$ python -q
>>> import numpy as np
>>> from numpy import linalg as LA
>>> np.set_printoptions(precision=2, suppress=True, linewidth=140, floatmode="fixed")
>>> J = np.load("dump.npy")
>>> J
array([[ 0.42, -0.25,  0.42],
       [-0.25,  0.15, -0.25],
       [ 0.42, -0.25,  0.42]])
>>> x0 = np.array([-3, -6, 6])
>>> np.trace(J)
np.float64(1.0)
>>> LA.eigvalsh(2 * J - np.eye(3))
array([-1.00, -1.00,  1.00])
>>> J @ x0
array([ 2.80, -1.68,  2.80])
>>> W1 = np.array([[0, -2, 3, -1, -3], [-1, -3, 3, 0, 3], [2, 0, -3, -3, 2]])
>>> coef = np.array([0, -2, 2, -2, -2])
>>> hid = np.maximum(J @ W1 + coef, 0)
>>> (hid > 0).mean(axis=0)
array([0.67, 0.00, 1.00, 0.00, 0.00])
>>> (hid > 0).astype(int)
array([[1, 0, 1, 0, 0],
       [0, 0, 1, 0, 0],
       [1, 0, 1, 0, 0]])
>>> LA.matrix_rank(hid)
np.int64(2)
>>> W2 = np.array([[3, 1], [1, 0], [-2, 2], [2, 2], [-2, -2]])
>>> print(W1 @ W2)
[[ -4  10]
 [-18  -1]
 [  2 -14]]
>>> hid @ W2
array([[ 0.83,  3.58],
       [-4.92,  4.92],
       [ 0.83,  3.58]])
>>> mat = np.load("x.npy")
>>> mat
array([[6, 1, 2],
       [1, 2, 0],
       [2, 0, 6]])
>>> rng = np.random.default_rng(467751)
>>> A2 = mat + rng.integers(-2, 3, (3, 2)) @ rng.integers(-2, 3, (2, 3))
>>> A2
array([[ 2,  1,  6],
       [ 3,  1, -1],
       [ 4,  2,  2]])
>>> A2 - mat
array([[-4,  0,  4],
       [ 2, -1, -1],
       [ 2,  2, -4]])
>>> np.round(LA.svd(A2 - mat, compute_uv=False), 2) + 0
array([7.47, 2.50, 0.00])
>>> np.abs(A2 - mat).sum(axis=1)
array([8, 4, 8])
>>> A = np.load("layer14.npy")
>>> A
array([[ 0.06, -0.08, -0.02],
       [-0.08,  1.13,  0.06],
       [ 0.06,  0.13, -0.04],
       [ 0.04, -2.92, -0.02],
       [ 0.04,  2.96,  0.00],
       [ 0.01,  1.94,  0.02],
       [-0.04, -0.70, -0.08],
       [ 0.00, -0.52,  0.01],
       [-0.01, -3.25,  0.05],
       [-0.01,  0.52,  0.05],
       [ 0.00, -1.89, -0.02],
       [ 0.02, -2.43,  0.01],
       [ 0.01, -1.06,  0.06],
       [-0.01,  3.21, -0.04],
       [-0.01, -1.23, -0.16],
       [-0.06, -1.66, -0.03],
       [-0.06,  4.25, -0.02],
       [-0.04,  2.35, -0.03],
       [ 0.05, -1.88,  0.08],
       [-0.02, -1.94,  0.06],
       [ 0.02,  0.69, -0.03],
       [ 0.07,  0.87, -0.06],
       [-0.06,  1.44,  0.02],
       [ 0.04,  1.24, -0.01],
       [-0.03, -2.94, -0.09]])
>>> (mat + mat.T) / 2
array([[6.00, 1.00, 2.00],
       [1.00, 2.00, 0.00],
       [2.00, 0.00, 6.00]])
>>> mat.inv()
Traceback (most recent call last):
  File "<python-input-29>", line 1, in <module>
    mat.inv()
    ^^^^^^^
AttributeError: 'numpy.ndarray' object has no attribute 'inv'
>>> LA.matrix_power(mat, 2)
array([[41,  8, 24],
       [ 8,  5,  2],
       [24,  2, 40]])
>>> print(np.allclose(mat, mat.T))
True
>>> round(LA.det(mat), 2)
np.float64(58.0)
>>> (mat - mat.T) / 2
array([[0.00, 0.00, 0.00],
       [0.00, 0.00, 0.00],
       [0.00, 0.00, 0.00]])
>>> mat @ mat
array([[41,  8, 24],
       [ 8,  5,  2],
       [24,  2, 40]])
>>> np.round(np.abs(LA.eigvals(mat)).max(), 2)
np.float64(8.08)
>>> np.allclose(mat @ mat.T, mat.T @ mat)
True
>>> m1 = np.load("case8.npy")
>>> m1
array([[2, 3, 3],
       [0, 0, 0],
       [2, 3, 2],
       [0, 0, 1],
       [3, 3, 5],
       [1, 0, 3],
       [1, 0, 3],
       [0, 0, 1],
       [3, 3, 6],
       [0, 0, 1],
       [2, 3, 2],
       [0, 0, 1],
       [0, 0, 1]])
>>> x0 = np.array([5, -3, 4])
>>> y = m1 @ x0
>>> np.round(LA.pinv(m1) @ m1, 2) + 0
array([[1.00, 0.00, 0.00],
       [0.00, 1.00, 0.00],
       [0.00, 0.00, 1.00]])
>>> try:
...     LA.solve(m1, y)
... except LA.LinAlgError as e:
...     print(repr(e))
... 
LinAlgError('Last 2 dimensions of the array must be square')
>>> y = y + 0.1 * rng.normal(size=13)
>>> y
array([12.94,  0.19,  9.27,  4.15, 26.14, 16.97, 16.94,  3.91, 30.06,  3.95,  9.04,  3.99,  3.91])
>>> coef, *_ = LA.lstsq(m1, y)
>>> round(LA.norm(y - m1 @ coef), 2)
np.float64(0.36)
>>> np.round(m1.T @ (y - m1 @ coef), 2) + 0
array([0.00, 0.00, 0.00])
>>> coef.round()
array([ 5.00, -3.00,  4.00])
